$ ipython --no-banner

In [1]: import numpy as np

In [2]: np.set_printoptions(precision=2, suppress=True, linewidth=120)

In [3]: tidy = lambda a: np.round(a, 2) + 0

In [4]: M2 = np.array([[3, 5], [0, -5]])

In [5]: M2[-1] = M2[0]

In [6]: arr = M2 + 0.3 * np.eye(2)

In [7]: arr
Out[7]: 
array([[3.3, 5. ],
       [3. , 5.3]])

In [8]: [round(float(x), 2) for x in np.linalg.svd(arr, compute_uv=False)[:3]]
Out[8]: [8.54, 0.29]

In [9]: arr.reshape(-1, 2)
Out[9]: 
array([[3.3, 5. ],
       [3. , 5.3]])

In [10]: arr.ravel(order="F")
Out[10]: array([3.3, 3. , 5. , 5.3])

In [11]: arr.reshape(2, -1)
Out[11]: 
array([[3.3, 5. ],
       [3. , 5.3]])

In [12]: blk = arr.reshape(2, 2, -1)

In [13]: tidy(np.einsum("ihd,ihd->ih", blk, blk))
Out[13]: 
array([[10.89, 25.  ],
       [ 9.  , 28.09]])

In [14]: np.swapaxes(blk, 1, 2)[0]
Out[14]: array([[3.3, 5. ]])

In [15]: blk.shape
Out[15]: (2, 2, 1)

In [16]: blk.transpose(1, 0, 2)
Out[16]: 
array([[[3.3],
        [3. ]],

       [[5. ],
        [5.3]]])

In [17]: r0 = np.array([-8, -3])

In [18]: M2 = arr + np.outer(r0, np.eye(2)[1])

In [19]: tidy(np.linalg.det(M2) / np.linalg.det(arr)), tidy(1 + np.linalg.solve(arr, r0)[1])
Out[19]: (np.float64(6.66), np.float64(6.66))

In [20]: np.linalg.matrix_rank(np.linalg.inv(M2) - np.linalg.inv(arr), tol=1e-8)
Out[20]: np.int64(1)

In [21]: M2
Out[21]: 
array([[ 3.3, -3. ],
       [ 3. ,  2.3]])

In [22]: q, _ = np.linalg.qr(np.array([[-0.8, 1.0, 0.1, 0.9, -0.5],
    ...:     [0.1, 0.6, 1.5, -0.4, 1.9],
    ...:     [1.2, -3.1, -0.6, -0.7, -0.2],
    ...:     [1.6, 0.2, -1.4, -0.5, -0.8],
    ...:     [-0.4, 0.1, 0.1, 0.7, 0.6]]))

In [23]: vecs, _ = np.linalg.qr(np.array([[-0.6, -1.4, 2.0, -1.2],
    ...:     [-0.2, -0.1, -1.4, 0.6],
    ...:     [-0.7, -1.7, 0.2, 0.5],
    ...:     [1.0, -0.8, 1.2, 0.8]]))

In [24]: sig = 5 * 0.2 ** np.arange(4)

In [25]: X = q[:, :4] * sig @ vecs[:4]

In [26]: tidy(X)
Out[26]: 
array([[ 0.77, -0.83, -1.02, -1.  ],
       [ 0.02,  0.  ,  0.39,  0.02],
       [-1.3 ,  1.24,  1.11,  1.89],
       [-1.54,  1.72,  2.55,  1.35],
       [ 0.35, -0.44, -0.61, -0.39]])

In [27]: P = X @ np.linalg.solve(X.T @ X, X.T)

In [28]: tidy((np.eye(5) - P) @ X)
Out[28]: 
array([[0., 0., 0., 0.],
       [0., 0., 0., 0.],
       [0., 0., 0., 0.],
       [0., 0., 0., 0.],
       [0., 0., 0., 0.]])

In [29]: mat = np.load("test6.npy")

In [30]: mat
Out[30]: 
array([[ 2.88, -6.39,  1.55],
       [16.04, -2.96, -0.4 ],
       [ 3.95,  2.03,  3.02],
       [ 0.67,  1.95,  3.66],
       [14.09, -6.22, -0.66],
       [10.51, -1.96,  0.91],
       [ 0.18,  4.54,  4.27],
       [11.04, -0.29,  1.13],
       [-2.48,  1.93,  4.28],
       [-3.19,  2.61,  4.56],
       [-0.21,  5.18,  4.48],
       [13.38,  0.71,  0.87],
       [ 8.01, -3.01,  1.19],
       [ 7.6 , -3.82,  1.12]])

In [31]: Xs = mat - mat.mean(axis=0)

In [32]: vecs = np.linalg.svd(Xs)[2][:1]

In [33]: M2 = Xs - Xs @ vecs.T @ vecs

In [34]: tidy(M2.std(axis=0))
Out[34]: array([1.12, 2.4 , 0.26])

In [35]: tidy((Xs @ vecs.T).std(axis=0))
Out[35]: array([6.92])

In [36]: dist = np.linalg.norm(mat[:, None] - mat[None], axis=-1)

In [37]: dist.shape
Out[37]: (14, 14)

In [38]: np.flatnonzero(dist[4] < dist.mean() / 2)
Out[38]: array([1, 4])

In [39]: dist.mean(axis=1).argmax()
Out[39]: np.int64(1)

In [40]: dist[4].round(6).argsort(kind="stable")[:4]
Out[40]: array([4, 1, 5, 7])

In [41]: tidy(dist[4])
Out[41]: array([11.43,  3.81, 13.58, 16.29,  0.  ,  5.78, 18.26,  6.9 , 19.12, 20.1 , 19.  ,  7.13,  7.12,  7.14])

In [42]: np.unravel_index(dist.round(6).argmax(), dist.shape)
Out[42]: (np.int64(1), np.int64(9))

In [43]: Xs = (mat - mat.mean(axis=0)) / mat.std(axis=0)

In [44]: tidy(Xs.std(axis=0))
Out[44]: array([1., 1., 1.])

In [45]: np.argwhere(np.abs(Xs) > 2)
Out[45]: array([], shape=(0, 2), dtype=int64)

In [46]: c = np.linalg.lstsq(np.delete(Xs, 1, axis=1), Xs[:, 1])[0]

In [47]: np.abs(c).argmax()
Out[47]: np.int64(1)

In [48]: tidy(1 - np.var(Xs[:, 1] - np.delete(Xs, 1, axis=1) @ c))
Out[48]: np.float64(1.0)

In [49]: rng = np.random.default_rng(7338)

In [50]: M2 = mat + rng.integers(-2, 3, (14, 1)) @ rng.integers(-2, 3, (1, 3))

In [51]: tidy(M2)
Out[51]: 
array([[ 3.88, -5.39,  3.55],
       [15.04, -3.96, -2.4 ],
       [ 3.95,  2.03,  3.02],
       [ 1.67,  2.95,  5.66],
       [14.09, -6.22, -0.66],
       [12.51,  0.04,  4.91],
       [-0.82,  3.54,  2.27],
       [10.04, -1.29, -0.87],
       [-3.48,  0.93,  2.28],
       [-3.19,  2.61,  4.56],
       [ 0.79,  6.18,  6.48],
       [11.38, -1.29, -3.13],
       [ 7.01, -4.01, -0.81],
       [ 9.6 , -1.82,  5.12]])

In [52]: np.linalg.matrix_rank(M2 - mat, tol=1e-8)
Out[52]: np.int64(1)

In [53]: tidy(np.linalg.svd(M2 - mat, compute_uv=False))
Out[53]: array([10.95,  0.  ,  0.  ])
